$ python -q
>>> import numpy as np
>>> np.set_printoptions(precision=2, suppress=True, linewidth=160, legacy="1.25")
>>> K = np.load("x.npy")
>>> K
array([[ 0.26,  0.05, -0.05, -0.15,  0.05,  0.26, -0.15,  0.26, -0.05],
       [ 0.05,  0.01, -0.01, -0.03,  0.01,  0.05, -0.03,  0.05, -0.01],
       [-0.05, -0.01,  0.01,  0.03, -0.01, -0.05,  0.03, -0.05,  0.01],
       [-0.15, -0.03,  0.03,  0.09, -0.03, -0.15,  0.09, -0.15,  0.03],
       [ 0.05,  0.01, -0.01, -0.03,  0.01,  0.05, -0.03,  0.05, -0.01],
       [ 0.26,  0.05, -0.05, -0.15,  0.05,  0.26, -0.15,  0.26, -0.05],
       [-0.15, -0.03,  0.03,  0.09, -0.03, -0.15,  0.09, -0.15,  0.03],
       [ 0.26,  0.05, -0.05, -0.15,  0.05,  0.26, -0.15,  0.26, -0.05],
       [-0.05, -0.01,  0.01,  0.03, -0.01, -0.05,  0.03, -0.05,  0.01]])
>>> # column 4 repeats column 1
>>> x = np.array([1, 1, -1, 0, -1, -2, 1, -2, 2])
>>> np.eye(9) - K
array([[ 0.74, -0.05,  0.05,  0.15, -0.05, -0.26,  0.15, -0.26,  0.05],
       [-0.05,  0.99,  0.01,  0.03, -0.01, -0.05,  0.03, -0.05,  0.01],
       [ 0.05,  0.01,  0.99, -0.03,  0.01,  0.05, -0.03,  0.05, -0.01],
       [ 0.15,  0.03, -0.03,  0.91,  0.03,  0.15, -0.09,  0.15, -0.03],
       [-0.05, -0.01,  0.01,  0.03,  0.99, -0.05,  0.03, -0.05,  0.01],
       [-0.26, -0.05,  0.05,  0.15, -0.05,  0.74,  0.15, -0.26,  0.05],
       [ 0.15,  0.03, -0.03, -0.09,  0.03,  0.15,  0.91,  0.15, -0.03],
       [-0.26, -0.05,  0.05,  0.15, -0.05, -0.26,  0.15,  0.74,  0.05],
       [ 0.05,  0.01, -0.01, -0.03,  0.01,  0.05, -0.03,  0.05,  0.99]])
>>> K @ x
array([-0.98, -0.2 ,  0.2 ,  0.59, -0.2 , -0.98,  0.59, -0.98,  0.2 ])
>>> np.trace(K)
1.0
>>> np.round((x - K @ x) @ (K @ x), 2)
0.0
>>> W = np.array([[5, -4],
...     [-3, 4],
...     [1, -4],
...     [2, 4],
...     [-4, 0],
...     [-5, 2],
...     [-3, 2],
...     [4, -4],
...     [-4, 5]])
>>> beta = np.array([2, 2])
>>> act = np.maximum(K @ W + beta, 0)
>>> (act > 0).astype(int)
array([[1, 0],
       [1, 1],
       [1, 1],
       [1, 1],
       [1, 1],
       [1, 0],
       [1, 1],
       [1, 0],
       [1, 1]])
>>> (act > 0).mean(axis=0)
array([1.  , 0.67])
>>> C = np.array([[3, -3], [-3, -1]])
>>> act @ C
array([[ 8.94, -8.94],
       [ 1.98, -8.12],
       [-1.98, -7.88],
       [-5.94, -7.63],
       [ 1.98, -8.12],
       [ 8.94, -8.94],
       [-5.94, -7.63],
       [ 8.94, -8.94],
       [-1.98, -7.88]])
>>> W @ C
array([[ 27, -11],
       [-21,   5],
       [ 15,   1],
       [ -6, -10],
       [-12,  12],
       [-21,  13],
       [-15,   7],
       [ 24,  -8],
       [-27,   7]])
>>> (act @ C).round(6).argmax(axis=1)
array([0, 0, 0, 0, 0, 0, 0, 0, 0])
>>> U, sigma, vt = np.linalg.svd(K)
>>> vecs = vt[:(sigma > 1e-8).sum()]
>>> rng = np.random.default_rng(46)
>>> x = K[1] + 5 * K[5] + rng.integers(2) * np.eye(9)[8]
>>> x
array([ 1.34,  0.27, -0.27, -0.8 ,  0.27,  1.34, -0.8 ,  1.34,  0.73])
>>> round(np.linalg.norm(x - vecs.T @ vecs @ x), 2)
0.99
>>> np.diag(vecs.T @ vecs)
array([0.26, 0.01, 0.01, 0.09, 0.01, 0.26, 0.09, 0.26, 0.01])
>>> rk = np.linalg.matrix_rank(K)
>>> rk
1
>>> N = np.linalg.svd(K)[2][rk:].T
>>> np.allclose(K @ N, 0)
True
>>> np.linalg.matrix_rank(K.T @ K), np.linalg.matrix_rank(K @ K.T)
(1, 1)
>>> [int(np.linalg.matrix_rank(K[:i])) for i in range(1, len(K) + 1)]
[1, 1, 1, 1, 1, 1, 1, 1, 1]
>>> N.shape
(9, 8)
>>> [int(np.linalg.matrix_rank(np.delete(K, i, axis=0))) for i in range(9)]
[1, 1, 1, 1, 1, 1, 1, 1, 1]
>>> W0 = np.array([[1.26, 4.17, 2.29, 3.0, 7.93],
...     [-0.3, 0.12, 0.33, 0.99, 4.07],
...     [2.76, 4.01, 6.05, 1.85, 3.51],
...     [-0.26, 4.38, 0.04, 2.5, 7.81],
...     [-0.16, -3.44, -0.08, 0.8, 8.31]])
>>> def softmax(z):
...     e = np.exp(z - z.max(axis=-1, keepdims=True))
...     return e / e.sum(axis=-1, keepdims=True)
... 
>>> np.round(softmax(W0[4] + -2), 2) + 0
array([0., 0., 0., 0., 1.])
>>> np.round(softmax(W0[4]), 2) + 0
array([0., 0., 0., 0., 1.])
>>> S = W0 @ W0.T / np.sqrt(5)
>>> np.round(softmax(S), 2) + 0
array([[0.98, 0.  , 0.  , 0.02, 0.  ],
       [0.5 , 0.  , 0.  , 0.29, 0.21],
       [0.02, 0.  , 0.98, 0.  , 0.  ],
       [0.61, 0.  , 0.  , 0.39, 0.  ],
       [0.  , 0.  , 0.  , 0.  , 1.  ]])
>>> np.sort(np.abs(np.linalg.eigvals(W0)))
array([0.47, 1.51, 1.98, 7.84, 7.84])
>>> np.round(np.abs(np.linalg.eigvals(W0)).max(), 2)
7.84
>>> np.allclose(W0, W0.T)
False
>>> round(float(np.trace(W0)), 2)
18.24
>>> np.count_nonzero(W0)
25
>>> np.unravel_index(np.abs(W0).argmax(), W0.shape)
(4, 4)
>>> np.zeros(5, 5)
Traceback (most recent call last):
  File "<python-input-46>", line 1, in <module>
    np.zeros(5, 5)
    ~~~~~~~~^^^^^^
TypeError: Cannot interpret '5' as a data type
>>> W0.mean(axis=0)
array([0.66, 1.85, 1.73, 1.83, 6.33])
>>> W0[:, 5]
Traceback (most recent call last):
  File "<python-input-48>", line 1, in <module>
    W0[:, 5]
    ~~^^^^^^
IndexError: index 5 is out of bounds for axis 1 with size 5
>>> np.abs(W0).max()
8.31
>>> m1 = np.eye(8, dtype=int)[rng.permutation(8)]
>>> m1
array([[0, 0, 0, 0, 0, 0, 1, 0],
       [0, 0, 0, 0, 1, 0, 0, 0],
       [1, 0, 0, 0, 0, 0, 0, 0],
       [0, 1, 0, 0, 0, 0, 0, 0],
       [0, 0, 0, 0, 0, 1, 0, 0],
       [0, 0, 0, 1, 0, 0, 0, 0],
       [0, 0, 1, 0, 0, 0, 0, 0],
       [0, 0, 0, 0, 0, 0, 0, 1]])
>>> np.sort(np.abs(np.linalg.eigvals(m1)))[::-1]
array([1., 1., 1., 1., 1., 1., 1., 1.])
>>> p = np.eye(8)[3]
>>> for _ in range(5):
...     p = p @ m1
...     print(p.round(2))
... 
[0. 1. 0. 0. 0. 0. 0. 0.]
[0. 0. 0. 0. 1. 0. 0. 0.]
[0. 0. 0. 0. 0. 1. 0. 0.]
[0. 0. 0. 1. 0. 0. 0. 0.]
[0. 1. 0. 0. 0. 0. 0. 0.]
>>> m1.reshape(8, 9)
Traceback (most recent call last):
  File "<python-input-55>", line 1, in <module>
    m1.reshape(8, 9)
    ~~~~~~~~~~^^^^^^
ValueError: cannot reshape array of size 64 into shape (8,9)
>>> m1.reshape(-1, 2)
array([[0, 0],
       [0, 0],
       [0, 0],
       [1, 0],
       [0, 0],
       [0, 0],
       [1, 0],
       [0, 0],
       [1, 0],
       [0, 0],
       [0, 0],
       [0, 0],
       [0, 1],
       [0, 0],
       [0, 0],
       [0, 0],
       [0, 0],
       [0, 0],
       [0, 1],
       [0, 0],
       [0, 0],
       [0, 1],
       [0, 0],
       [0, 0],
       [0, 0],
       [1, 0],
       [0, 0],
       [0, 0],
       [0, 0],
       [0, 0],
       [0, 0],
       [0, 1]])
>>> m1.reshape(2, -1)
array([[0, 0, 0, 0, 0, 0, 1, 0, 0, 0, 0, 0, 1, 0, 0, 0, 1, 0, 0, 0, 0, 0, 0, 0, 0, 1, 0, 0, 0, 0, 0, 0],
       [0, 0, 0, 0, 0, 1, 0, 0, 0, 0, 0, 1, 0, 0, 0, 0, 0, 0, 1, 0, 0, 0, 0, 0, 0, 0, 0, 0, 0, 0, 0, 1]])
>>> T = m1.reshape(8, 2, -1)
>>> np.swapaxes(T, 1, 2)[2]
array([[1, 0],
       [0, 0],
       [0, 0],
       [0, 0]])
>>> T.shape
(8, 2, 4)
>>> X = np.load("layer0.npy")
>>> X
array([[ 2.1, -0.4,  0.8, -0.4,  0.6],
       [-0.6,  0.1,  0.6,  1.2, -0.9],
       [ 2.9, -0.2,  0.1, -0.5,  0. ],
       [ 0.1, -2.2, -0.7, -0.9, -0.3],
       [ 0.4, -0.4,  1. ,  0.4, -0.5],
       [-0.1, -0.9, -0.1,  0.4, -2. ],
       [-0.5,  0.3, -0.7,  0.8, -1.2],
       [-0.7, -0.8,  1.1, -0.6,  0.9],
       [ 1.3,  0. ,  1. ,  0.6,  0.2],
       [-0.3,  1.9,  0.1,  0.9,  0.6],
       [ 0.3, -0.1, -0.5,  1. , -0.7],
       [-1.4, -0.6,  2.7,  0.4, -0.1],
       [-1.3, -1.4,  1.6, -0.4,  0.7],
       [ 1.8, -0.4,  0.2,  0.1,  0.1],
       [ 1.2,  1.5,  0.3,  0.1, -0.8],
       [-1.2,  0.2, -1.2,  0.7,  0.5]])
>>> Ac = X - X.mean(axis=1)
Traceback (most recent call last):
  File "<python-input-63>", line 1, in <module>
    Ac = X - X.mean(axis=1)
         ~~^~~~~~~~~~~~~~~~
ValueError: operands could not be broadcast together with shapes (16,5) (16,) 
>>> Ac = X - X.mean(axis=0)
>>> U, sigma, vt = np.linalg.svd(Ac, full_matrices=False)
>>> round((sigma ** 2).sum() ** 2 / (sigma ** 4).sum(), 2)
3.61
>>> np.searchsorted(np.cumsum(sigma ** 2) / (sigma ** 2).sum(), 0.9) + 1
4
>>> np.abs(vt[-1])
array([0.17, 0.4 , 0.02, 0.85, 0.31])
>>> np.linalg.matrix_rank(Ac)
5
>>> vt[0] * np.sign(vt[0, np.abs(vt[0]).argmax()])
array([ 0.95,  0.19, -0.24, -0.1 , -0.02])
>>> np.round(Ac.mean(axis=0), 2) + 0
array([0., 0., 0., 0., 0.])
